$ python -q
>>> import numpy as np
>>> from numpy import linalg as LA
>>> np.set_printoptions(precision=2, suppress=True, linewidth=140, legacy="1.25")
>>> rnd = lambda a: np.round(a, 2) + 0
>>> arr = np.load("x.npy")
>>> arr
array([[  5.,   2.,   4.,   0.],
       [ 12.,   3.,   8.,   4.],
       [-20.,  -2., -11.,  -8.],
       [  4.,  -2.,   0.,   5.]])
>>> x0 = np.array([-1, 0, -2, 1])
>>> y = arr @ x0
>>> y
array([-13., -24.,  34.,   1.])
>>> rnd(LA.solve(arr.T, arr[3]))
array([0., 0., 0., 1.])
>>> rnd(LA.solve(arr, y + arr[:, 3]))
array([-1.,  0., -2.,  2.])
>>> rnd(LA.solve(arr, y))
array([-1.,  0., -2.,  1.])
>>> rnd(LA.solve(arr, arr[:, 2]))
array([0., 0., 1., 0.])
>>> Y = arr / np.sqrt((arr ** 2).mean(axis=1, keepdims=True))
>>> rnd(LA.norm(Y, axis=1))
array([2., 2., 2., 2.])
>>> print(LA.matrix_rank(Y) == LA.matrix_rank(arr))
True
>>> LA.matrix_rank(arr - arr.mean(axis=1, keepdims=True))
3
>>> print(rnd(Y[0]))
[1.49 0.6  1.19 0.  ]
>>> LA.cond(arr) > 100
True
>>> print(round(np.log10(LA.cond(arr))))
3
>>> rnd(LA.norm(arr, 2) / LA.norm(arr))
0.98
>>> feats = np.loadtxt("out1.csv", delimiter=",")
>>> feats
array([[ 3.8 , -1.27, -2.3 ,  8.86,  0.21],
       [ 2.38,  0.43, -3.41,  9.47,  3.08],
       [ 1.35,  0.95, -2.16,  7.07,  1.82],
       [ 1.86,  0.87, -2.6 ,  9.36,  2.14],
       [ 0.3 , -3.19, -1.65,  3.56,  3.24],
       [ 0.32, -3.43, -1.97,  2.04,  2.72],
       [ 1.55, -4.1 , -2.22,  2.45,  3.33],
       [ 3.97,  0.56,  0.09,  6.6 ,  3.07],
       [ 0.77,  0.48, -3.88,  8.16,  0.95],
       [ 1.63, -3.6 , -2.22,  0.92,  2.55],
       [ 1.61, -2.18, -2.26,  1.88,  1.76],
       [ 2.13, -0.53, -1.46,  8.27,  2.15],
       [ 0.7 , -0.94, -1.68,  2.24,  1.35],
       [ 0.2 ,  1.3 , -2.26,  8.27,  4.39],
       [ 2.97, -2.34,  0.53,  2.82,  3.34],
       [ 0.13, -5.63, -0.09,  2.63,  3.26],
       [ 1.89, -2.42, -0.3 ,  3.03,  1.77],
       [ 2.38, -1.66, -0.65,  3.38, -0.03],
       [ 1.  , -3.15,  0.7 ,  3.79,  3.41],
       [-0.39, -4.07, -1.85,  3.93,  1.51],
       [ 2.52,  0.83, -2.94,  7.13,  2.36],
       [ 1.32, -2.57, -0.96,  1.55,  1.38],
       [ 0.92, -3.29, -0.53,  2.3 ,  3.06],
       [ 0.98, -4.45,  0.2 ,  2.85,  2.56]])
>>> Xc = (feats - feats.mean(axis=0)) / feats.std(axis=0)
>>> rnd(Xc.std(axis=0))
array([1., 1., 1., 1., 1.])
>>> coef = LA.lstsq(np.delete(Xc, 0, axis=1), Xc[:, 0])[0]
>>> print(np.abs(coef).argmax())
1
>>> print(rnd(coef))
[ 0.42  0.45  0.22 -0.26]
>>> lab = feats[:, 4] > np.median(feats[:, 4])
>>> r0 = feats[lab].mean(axis=0) - feats[~lab].mean(axis=0)
>>> print(np.argsort(-np.abs(r0).round(6), kind="stable"))
[4 1 3 2 0]
>>> ((feats - feats.mean(axis=0)) @ r0 > 0).astype(int)
array([0, 0, 0, 0, 1, 1, 1, 0, 0, 1, 1, 0, 1, 0, 1, 1, 1, 0, 1, 1, 0, 1, 1, 1])
>>> hat = feats @ LA.solve(feats.T @ feats, feats.T)
>>> np.trace(hat)
5.0
>>> data = np.loadtxt("dump.csv", delimiter=",")
>>> data
array([[ 1.,  2.,  2., -4.,  0.],
       [ 1.,  0.,  1.,  0.,  2.],
       [ 1.,  2.,  1., -4.,  1.]])
>>> LA.matrix_rank(data)
3
>>> data.sum(axis=0)
array([ 3.,  4.,  4., -8.,  3.])
>>> np.unravel_index(np.abs(data).argmax(), data.shape)
(0, 3)
>>> r0 = np.array([2, 1])
>>> np.polyval(r0, data[1])
array([3., 1., 3., 1., 5.])
>>> np.convolve(data[1], r0)
array([2., 1., 2., 1., 4., 2.])
>>> E = np.loadtxt("sample13.csv", delimiter=",")
>>> print(E)
[[ -0.67   2.71  -7.13]
 [ 12.62 -11.05  18.72]
 [  1.45  -0.79   0.44]
 [  7.41  -2.3    0.33]
 [  5.34  -0.1    3.11]
 [ -2.5   -4.68   8.78]
 [  0.17  -2.89   8.7 ]
 [ -2.87   7.32 -12.74]
 [-12.01   6.23 -10.25]
 [ -3.3    3.17  -7.93]
 [-19.75  12.8  -22.66]
 [  9.1   -7.61  11.82]
 [  3.06  -4.39   9.36]]
>>> cov = np.cov(E, rowvar=False)
>>> cov.shape
(3, 3)
>>> print(np.median(E, axis=0))
[ 0.17 -0.79  0.44]
>>> np.argwhere(np.triu(np.abs(np.corrcoef(E.T)) > 0.8, 1))
array([[0, 1],
       [0, 2],
       [1, 2]])
>>> W2 = E[[10, 8]].astype(float)
>>> for _ in range(5):
...     lab = LA.norm(E[:, None] - W2, axis=-1).argmin(axis=1)
...     W2 = np.array([E[lab == j].mean(axis=0) for j in range(2)])
... 
>>> lab
array([0, 1, 1, 1, 1, 1, 1, 0, 0, 0, 0, 1, 1])
>>> np.bincount(lab)
array([5, 8])
>>> np.abs(W2[1] - W2[0]).argmax()
2
>>> rnd(W2[1] - W2[0])
array([ 12.3 , -10.67,  19.8 ])
>>> W = np.array([[-3, 3, 6], [6, -4, 6], [5, -8, 4]])
>>> coef = np.array([-3, 0, 1])
>>> H = np.maximum(E @ W + coef, 0)
>>> LA.matrix_rank(H)
3
>>> W2 = np.array([[4, -5], [0, -1], [-2, 1]])
>>> W @ W2
array([[-24,  18],
       [ 12, -20],
       [ 12, -13]])
>>> (H @ W2).round(6).argmax(axis=1)
array([0, 1, 1, 1, 1, 0, 0, 0, 0, 0, 0, 1, 1])
